>>> import numpy as np
>>> np.set_printoptions(precision=4, suppress=True, linewidth=120)
>>> def tidy(a):
...     return np.round(a, 4) + 0
... 
>>> J = np.load("case16.npy")
>>> J
array([[0, 0, 2, 1, 0, 1, 0, 0, 2, 0, 0, 0, 0],
       [2, 0, 2, 0, 1, 0, 2, 0, 0, 0, 2, 2, 0],
       [0, 0, 2, 0, 0, 0, 0, 0, 0, 0, 0, 1, 0],
       [1, 0, 0, 0, 0, 0, 1, 2, 0, 0, 0, 0, 0],
       [0, 0, 2, 0, 1, 0, 0, 0, 0, 0, 1, 0, 0],
       [0, 2, 2, 0, 2, 0, 0, 0, 2, 1, 2, 2, 1]])
>>> rng = np.random.default_rng(779)
>>> M2 = J + rng.integers(-2, 3, (6, 1)) @ rng.integers(-2, 3, (1, 13))
>>> M2
array([[ 1,  2,  2,  3,  1,  1, -1,  2,  4,  0, -2, -1,  2],
       [ 1, -2,  2, -2,  0,  0,  3, -2, -2,  0,  4,  3, -2],
       [-2, -4,  2, -4, -2,  0,  2, -4, -4,  0,  4,  3, -4],
       [-1, -4,  0, -4, -2,  0,  3, -2, -4,  0,  4,  2, -4],
       [ 1,  2,  2,  2,  2,  0, -1,  2,  2,  0, -1, -1,  2],
       [ 0,  2,  2,  0,  2,  0,  0,  0,  2,  1,  2,  2,  1]])
>>> M2 - J
array([[ 1,  2,  0,  2,  1,  0, -1,  2,  2,  0, -2, -1,  2],
       [-1, -2,  0, -2, -1,  0,  1, -2, -2,  0,  2,  1, -2],
       [-2, -4,  0, -4, -2,  0,  2, -4, -4,  0,  4,  2, -4],
       [-2, -4,  0, -4, -2,  0,  2, -4, -4,  0,  4,  2, -4],
       [ 1,  2,  0,  2,  1,  0, -1,  2,  2,  0, -2, -1,  2],
       [ 0,  0,  0,  0,  0,  0,  0,  0,  0,  0,  0,  0,  0]])
>>> tidy(np.linalg.svd(M2 - J, compute_uv=False))
array([17.5499,  0.    ,  0.    ,  0.    ,  0.    ,  0.    ])
>>> blk = np.stack([J, -2 * J, J[::-1]])
>>> blk.sum(axis=0)
array([[ 0,  2,  0, -1,  2, -1,  0,  0,  0,  1,  2,  2,  1],
       [-2,  0,  0,  0,  0,  0, -2,  0,  0,  0, -1, -2,  0],
       [ 1,  0, -2,  0,  0,  0,  1,  2,  0,  0,  0, -1,  0],
       [-1,  0,  2,  0,  0,  0, -1, -2,  0,  0,  0,  1,  0],
       [ 2,  0,  0,  0,  0,  0,  2,  0,  0,  0,  1,  2,  0],
       [ 0, -2,  0,  1, -2,  1,  0,  0,  0, -1, -2, -2, -1]])
>>> print(np.linalg.matrix_rank(blk))
[6 6 6]
>>> np.linalg.matrix_rank(blk.reshape(3, -1))
np.int64(2)
>>> print((blk @ J.T).shape)
(3, 6, 6)
>>> tidy(np.linalg.norm(blk, axis=(1, 2)))
array([ 8.6023, 17.2047,  8.6023])
>>> blk.shape
(3, 6, 13)
>>> M2 = J / np.linalg.norm(J, axis=1, keepdims=True)
>>> G = M2 @ M2.T
>>> print(tidy(np.linalg.norm(M2, axis=1)))
[1. 1. 1. 1. 1. 1.]
>>> (G - 2 * np.eye(6)).round(6).argmax(axis=1)
array([2, 4, 4, 1, 2, 4])
>>> tidy(G)
array([[1.    , 0.276 , 0.5657, 0.    , 0.5164, 0.4961],
       [0.276 , 1.    , 0.5855, 0.3563, 0.6236, 0.5991],
       [0.5657, 0.5855, 1.    , 0.    , 0.7303, 0.5262],
       [0.    , 0.3563, 0.    , 1.    , 0.    , 0.    ],
       [0.5164, 0.6236, 0.7303, 0.    , 1.    , 0.6405],
       [0.4961, 0.5991, 0.5262, 0.    , 0.6405, 1.    ]])
>>> G = J.T @ J
>>> np.diag(G)
array([ 5,  4, 20,  1,  6,  1,  5,  4,  8,  1,  9,  9,  1])
>>> print(np.linalg.matrix_rank(G))
6
>>> tidy(np.linalg.svd(J, compute_uv=False) ** 2)
array([46.2033, 12.0723,  7.2779,  4.8815,  2.2063,  1.3586])
>>> np.unravel_index(np.abs(J).argmax(), J.shape)
(np.int64(0), np.int64(2))
>>> np.diff(J, axis=0)
array([[ 2,  0,  0, -1,  1, -1,  2,  0, -2,  0,  2,  2,  0],
       [-2,  0,  0,  0, -1,  0, -2,  0,  0,  0, -2, -1,  0],
       [ 1,  0, -2,  0,  0,  0,  1,  2,  0,  0,  0, -1,  0],
       [-1,  0,  2,  0,  1,  0, -1, -2,  0,  0,  1,  0,  0],
       [ 0,  2,  0,  0,  1,  0,  0,  0,  2,  1,  1,  2,  1]])
>>> data = np.load("layer5.npy")
>>> tidy(data)
array([[-0.2687,  0.1549,  0.4942,  0.2413,  0.2772, -0.5322, -0.2325, -0.2971, -0.3145],
       [ 0.1791, -0.4048, -0.3437, -0.2491,  0.4886, -0.4208,  0.0523,  0.3395, -0.3002],
       [ 0.1493,  0.332 , -0.2751, -0.1397, -0.2254, -0.0867, -0.8182,  0.1758, -0.1167],
       [-0.6269,  0.277 ,  0.0733, -0.0408, -0.0015, -0.0602,  0.1238,  0.7029,  0.1009],
       [ 0.209 , -0.2732,  0.2193,  0.114 , -0.7348, -0.4099,  0.1564,  0.2389, -0.1764],
       [-0.209 , -0.1971,  0.1978, -0.7592, -0.1113, -0.2351, -0.1082, -0.2335,  0.4101],
       [ 0.4777,  0.0061,  0.3905,  0.2072,  0.2729, -0.1092, -0.1557,  0.3277,  0.5986],
       [-0.2388, -0.6543,  0.2873,  0.1007,  0.0261,  0.4433, -0.4223,  0.1547, -0.1506],
       [-0.3284, -0.2891, -0.484 ,  0.4649, -0.0787, -0.3111, -0.1404, -0.169 ,  0.4548]])
>>> print(tidy(data[:, 7] @ data[:, 0]))
0.0
>>> tidy(np.linalg.pinv(data))
array([[-0.2687,  0.1791,  0.1493, -0.6269,  0.209 , -0.209 ,  0.4777, -0.2388, -0.3284],
       [ 0.1549, -0.4048,  0.332 ,  0.277 , -0.2732, -0.1971,  0.0061, -0.6543, -0.2891],
       [ 0.4942, -0.3437, -0.2751,  0.0733,  0.2193,  0.1978,  0.3905,  0.2873, -0.484 ],
       [ 0.2413, -0.2491, -0.1397, -0.0408,  0.114 , -0.7592,  0.2072,  0.1007,  0.4649],
       [ 0.2772,  0.4886, -0.2254, -0.0015, -0.7348, -0.1113,  0.2729,  0.0261, -0.0787],
       [-0.5322, -0.4208, -0.0867, -0.0602, -0.4099, -0.2351, -0.1092,  0.4433, -0.3111],
       [-0.2325,  0.0523, -0.8182,  0.1238,  0.1564, -0.1082, -0.1557, -0.4223, -0.1404],
       [-0.2971,  0.3395,  0.1758,  0.7029,  0.2389, -0.2335,  0.3277,  0.1547, -0.169 ],
       [-0.3145, -0.3002, -0.1167,  0.1009, -0.1764,  0.4101,  0.5986, -0.1506,  0.4548]])
